In [1]: import numpy as np

In [2]: np.set_printoptions(precision=2, suppress=True, linewidth=100, floatmode="fixed")

In [3]: E = np.array([[3.0, 1.0, 0.0, 0.0],
   ...:     [0.0, 3.0, 1.0, 0.0],
   ...:     [0.0, 0.0, 3.0, 1.0],
   ...:     [0.0, 0.0, 0.0, 3.0]])

In [4]: E
Out[4]: 
array([[3.00, 1.00, 0.00, 0.00],
       [0.00, 3.00, 1.00, 0.00],
       [0.00, 0.00, 3.00, 1.00],
       [0.00, 0.00, 0.00, 3.00]])

In [5]: # triangular, det is the product of the diagonal

In [6]: Q = E.astype(float).copy()

In [7]: for j in range(4):
   ...:     Q[:, j] -= Q[:, :j] @ (Q[:, :j].T @ Q[:, j])
   ...:     Q[:, j] /= np.linalg.norm(Q[:, j])
   ...: 

In [8]: Q
Out[8]: 
array([[1.00, 0.00, 0.00, 0.00],
       [0.00, 1.00, 0.00, 0.00],
       [0.00, 0.00, 1.00, 0.00],
       [0.00, 0.00, 0.00, 1.00]])

In [9]: np.round(np.linalg.det(2 * E), 2), round(float(np.linalg.det(E)), 2)
Out[9]: (np.float64(1296.0), 81.0)

In [10]: round(float(np.linalg.eigvals(E).sum().real), 2)
Out[10]: 12.0

In [11]: round(float(np.linalg.det(E.T)), 2)
Out[11]: 81.0

In [12]: np.kron(np.eye(2, dtype=int), E)
Out[12]: 
array([[3.00, 1.00, 0.00, 0.00, 0.00, 0.00, 0.00, 0.00],
       [0.00, 3.00, 1.00, 0.00, 0.00, 0.00, 0.00, 0.00],
       [0.00, 0.00, 3.00, 1.00, 0.00, 0.00, 0.00, 0.00],
       [0.00, 0.00, 0.00, 3.00, 0.00, 0.00, 0.00, 0.00],
       [0.00, 0.00, 0.00, 0.00, 3.00, 1.00, 0.00, 0.00],
       [0.00, 0.00, 0.00, 0.00, 0.00, 3.00, 1.00, 0.00],
       [0.00, 0.00, 0.00, 0.00, 0.00, 0.00, 3.00, 1.00],
       [0.00, 0.00, 0.00, 0.00, 0.00, 0.00, 0.00, 3.00]])

In [13]: np.einsum("ij,ji->", E, E)
Out[13]: np.float64(36.0)

In [14]: np.linalg.matrix_rank(E - E[0, 0] * np.eye(4))
Out[14]: np.int64(3)

In [15]: [int(np.linalg.matrix_rank(np.linalg.matrix_power(E, p))) for p in range(1, 5)]
Out[15]: [4, 4, 4, 4]

In [16]: np.linalg.matrix_power(E - np.diag(np.diag(E)), 4)
Out[16]: 
array([[0.00, 0.00, 0.00, 0.00],
       [0.00, 0.00, 0.00, 0.00],
       [0.00, 0.00, 0.00, 0.00],
       [0.00, 0.00, 0.00, 0.00]])

In [17]: np.sort(np.linalg.eigvals(E))
Out[17]: array([3.00, 3.00, 3.00, 3.00])

In [18]: np.sort(np.abs(np.linalg.eigvals(E)))
Out[18]: array([3.00, 3.00, 3.00, 3.00])

In [19]: np.linalg.matrix_power(E, 2)
Out[19]: 
array([[9.00, 6.00, 1.00, 0.00],
       [0.00, 9.00, 6.00, 1.00],
       [0.00, 0.00, 9.00, 6.00],
       [0.00, 0.00, 0.00, 9.00]])

In [20]: (E - E.T) / 2
Out[20]: 
array([[ 0.00,  0.50,  0.00,  0.00],
       [-0.50,  0.00,  0.50,  0.00],
       [ 0.00, -0.50,  0.00,  0.50],
       [ 0.00,  0.00, -0.50,  0.00]])

In [21]: E @ E
Out[21]: 
array([[9.00, 6.00, 1.00, 0.00],
       [0.00, 9.00, 6.00, 1.00],
       [0.00, 0.00, 9.00, 6.00],
       [0.00, 0.00, 0.00, 9.00]])

In [22]: assert E == E.T
---------------------------------------------------------------------------
ValueError                                Traceback (most recent call last)
Cell In[22], line 1
----> 1 assert E == E.T

ValueError: The truth value of an array with more than one element is ambiguous. Use a.any() or a.all()

In [23]: feats = np.load("out3.npy")

In [24]: feats
Out[24]: 
array([[ 2.00,  0.00, -1.00],
       [ 0.00,  0.00,  1.00],
       [ 0.00,  1.00,  2.00]])

In [25]: B = np.array([[-1, -1], [-3, -1], [3, 4]])

In [26]: np.einsum("ij->j", feats)
Out[26]: array([2.00, 1.00, 2.00])

In [27]: np.linalg.matrix_rank(np.vstack([feats, B.T]))
Out[27]: np.int64(3)

In [28]: np.einsum("ik,kj->ji", feats, B)
Out[28]: 
array([[-5.00,  3.00,  3.00],
       [-6.00,  4.00,  7.00]])

In [29]: np.einsum("ik,kj->ij", feats, B)
Out[29]: 
array([[-5.00, -6.00],
       [ 3.00,  4.00],
       [ 3.00,  7.00]])

In [30]: np.linalg.matrix_rank(feats @ B)
Out[30]: np.int64(2)

In [31]: np.einsum("ij,ij->i", feats, feats)
Out[31]: array([5.00, 1.00, 5.00])

In [32]: B @ feats
---------------------------------------------------------------------------
ValueError                                Traceback (most recent call last)
Cell In[32], line 1
----> 1 B @ feats

ValueError: matmul: Input operand 1 has a mismatch in its core dimension 0, with gufunc signature (n?,k),(k,m?)->(n?,m?) (size 3 is different from 2)

In [33]: feats @ B
Out[33]: 
array([[-5.00, -6.00],
       [ 3.00,  4.00],
       [ 3.00,  7.00]])

In [34]: np.vstack([feats, B.T]).shape
Out[34]: (5, 3)

In [35]: np.linalg.svd(feats, compute_uv=False)
Out[35]: array([2.77, 1.77, 0.41])

In [36]: feats.sum(axis=1)
Out[36]: array([1.00, 1.00, 3.00])

In [37]: np.abs(feats).max()
Out[37]: np.float64(2.0)

In [38]: np.linalg.matrix_rank(feats)
Out[38]: np.int64(3)

In [39]: np.round(np.linalg.norm(feats), 2)
Out[39]: np.float64(3.32)

In [40]: feats[3]
---------------------------------------------------------------------------
IndexError                                Traceback (most recent call last)
Cell In[40], line 1
----> 1 feats[3]

IndexError: index 3 is out of bounds for axis 0 with size 3

In [41]: Q = feats.astype(float).copy()

In [42]: for j in range(3):
    ...:     Q[:, j] -= Q[:, :j] @ (Q[:, :j].T @ Q[:, j])
    ...:     Q[:, j] /= np.linalg.norm(Q[:, j])
    ...: 

In [43]: Q.T @ Q
Out[43]: 
array([[1.00, 0.00, 0.00],
       [0.00, 1.00, 0.00],
       [0.00, 0.00, 1.00]])

In [44]: Q, Rm = np.linalg.qr(feats)

In [45]: Q.shape, Rm.shape
Out[45]: ((3, 3), (3, 3))

In [46]: m1 = np.loadtxt("mat.csv", delimiter=",")

In [47]: m1
Out[47]: 
array([[ 5.00,  0.00,  0.00],
       [ 0.00,  2.00,  0.00],
       [ 0.00,  0.00, -3.00]])

In [48]: x = np.array([6, 0, 4])

In [49]: y = m1 @ x

In [50]: beta, lr = np.zeros(3), 1 / np.linalg.norm(m1, 2) ** 2

In [51]: for i in range(30):
    ...:     beta -= lr * m1.T @ (m1 @ beta - y)
    ...:     if i % 5 == 0: print(i, round(np.linalg.norm(m1 @ beta - y), 2))
    ...: 
0 7.68
5 0.82
10 0.09
15 0.01
20 0.0
25 0.0

In [52]: beta
Out[52]: array([6.00, 0.00, 4.00])

In [53]: hat = np.triu(np.array([[2, 2, 0], [0, 2, 2], [1, -2, -1]]), 1) + np.eye(3)

In [54]: B = hat @ m1 @ np.linalg.inv(hat)

In [55]: hat @ m1 - m1 @ hat
Out[55]: 
array([[  0.00,  -6.00,   0.00],
       [  0.00,   0.00, -10.00],
       [  0.00,   0.00,   0.00]])

In [56]: np.poly(B)
Out[56]: array([  1.00,  -4.00, -11.00,  30.00])

In [57]: np.round(np.linalg.det(B), 2)
Out[57]: np.float64(-30.0)

In [58]: [int(np.linalg.matrix_rank(np.linalg.matrix_power(m1, p))) for p in range(1, 4)]
Out[58]: [3, 3, 3]

In [59]: np.linalg.matrix_rank(m1 - m1[0, 0] * np.eye(3))
Out[59]: np.int64(2)

In [60]: m1 @ m1
Out[60]: 
array([[25.00,  0.00,  0.00],
       [ 0.00,  4.00,  0.00],
       [ 0.00,  0.00,  9.00]])

In [61]: np.prod(np.diag(m1)), round(float(np.linalg.det(m1)), 2)
Out[61]: (np.float64(-30.0), -30.0)

In [62]: arr = np.load("block4.npy")

In [63]: arr
Out[63]: 
array([[1.00, 0.00, 0.00],
       [0.00, 1.00, 2.00],
       [0.00, 0.00, 2.00]])

In [64]: # triangular, det is the product of the diagonal

In [65]: E.reshape(-1, 2)
Out[65]: 
array([[3.00, 1.00],
       [0.00, 0.00],
       [0.00, 3.00],
       [1.00, 0.00],
       [0.00, 0.00],
       [3.00, 1.00],
       [0.00, 0.00],
       [0.00, 3.00]])

In [66]: E.reshape(2, -1)
Out[66]: 
array([[3.00, 1.00, 0.00, 0.00, 0.00, 3.00, 1.00, 0.00],
       [0.00, 0.00, 3.00, 1.00, 0.00, 0.00, 0.00, 3.00]])

In [67]: blk = E.reshape(4, 2, -1)

In [68]: np.einsum("ihd,ihd->ih", blk, blk)
Out[68]: 
array([[10.00,  0.00],
       [ 9.00,  1.00],
       [ 0.00, 10.00],
       [ 0.00,  9.00]])

In [69]: blk.shape
Out[69]: (4, 2, 2)

In [70]: np.einsum("ihd,jhd->hij", blk, blk).shape
Out[70]: (2, 4, 4)

In [71]: blk[:, 0]
Out[71]: 
array([[3.00, 1.00],
       [0.00, 3.00],
       [0.00, 0.00],
       [0.00, 0.00]])

In [72]: np.sort(np.linalg.eigvals(arr))
Out[72]: array([1.00, 1.00, 2.00])

In [73]: np.linalg.matrix_rank(arr - arr[0, 0] * np.eye(3))
Out[73]: np.int64(1)

In [74]: np.linalg.matrix_power(arr - np.diag(np.diag(arr)), 3)
Out[74]: 
array([[0.00, 0.00, 0.00],
       [0.00, 0.00, 0.00],
       [0.00, 0.00, 0.00]])

In [75]: np.prod(np.diag(arr)), round(float(np.linalg.det(arr)), 2)
Out[75]: (np.float64(2.0), 2.0)

In [76]: [int(np.linalg.matrix_rank(np.linalg.matrix_power(arr, p))) for p in range(1, 4)]
Out[76]: [3, 3, 3]

In [77]: Q, vecs = np.linalg.qr(arr[:, :2])[0], np.linalg.qr(arr[:, 2:])[0]

In [78]: s = np.linalg.svd(Q.T @ vecs, compute_uv=False)

In [79]: round(float(np.linalg.norm(Q @ Q.T - vecs @ vecs.T, 2)), 2)
Out[79]: 1.0

In [80]: (s > 0.9).sum()
Out[80]: np.int64(0)

In [81]: np.degrees(np.arccos(s.clip(0, 1)))
Out[81]: array([45.00])

In [82]: evals, vecs = np.linalg.eig(arr)

In [83]: np.sort(np.linalg.eigvals(arr.T))
Out[83]: array([1.00, 1.00, 2.00])

In [84]: evals
Out[84]: array([1.00, 1.00, 2.00])

In [85]: np.sort(np.linalg.eigvals(arr @ arr))
Out[85]: array([1.00, 1.00, 4.00])

In [86]: A = np.load("data.npy")

In [87]: A
Out[87]: 
array([[1, 0, 0, 0],
       [1, 1, 0, 0],
       [0, 1, 1, 0],
       [2, 0, 2, 1]])

In [88]: A.reshape(2, -1)
Out[88]: 
array([[1, 0, 0, 0, 1, 1, 0, 0],
       [0, 1, 1, 0, 2, 0, 2, 1]])

In [89]: blk = A.reshape(4, 2, -1)

In [90]: np.einsum("ihd,ihd->ih", blk, blk)
Out[90]: 
array([[1, 0],
       [2, 0],
       [1, 1],
       [4, 5]])

In [91]: blk[:, 0]
Out[91]: 
array([[1, 0],
       [1, 1],
       [0, 1],
       [2, 0]])

In [92]: blk.shape
Out[92]: (4, 2, 2)

In [93]: blk.sum(axis=1)
Out[93]: 
array([[1, 0],
       [1, 1],
       [1, 1],
       [4, 1]])

In [94]: np.swapaxes(blk, 1, 2)[2]
Out[94]: 
array([[0, 1],
       [1, 0]])

In [95]: W0 = np.loadtxt("w.csv", delimiter=",")

In [96]: W0
Out[96]: 
array([[ 1.00, -1.00],
       [ 1.00,  0.00],
       [ 1.00,  1.00],
       [ 1.00,  2.00]])

In [97]: t = np.radians(135)

In [98]: Rm = np.eye(2)

In [99]: Rm[0, 0] = Rm[1, 1] = np.cos(t)

In [100]: Rm[0, 1], Rm[1, 0] = -np.sin(t), np.sin(t)

In [101]: Rm
Out[101]: 
array([[-0.71, -0.71],
       [ 0.71, -0.71]])

In [102]: B = W0 @ Rm.T

In [103]: np.round(np.linalg.det(Rm), 2), round(float(np.trace(Rm)), 2)
Out[103]: (np.float64(1.0), -1.41)

In [104]: np.allclose(W0 @ W0.T, B @ B.T)
Out[104]: True
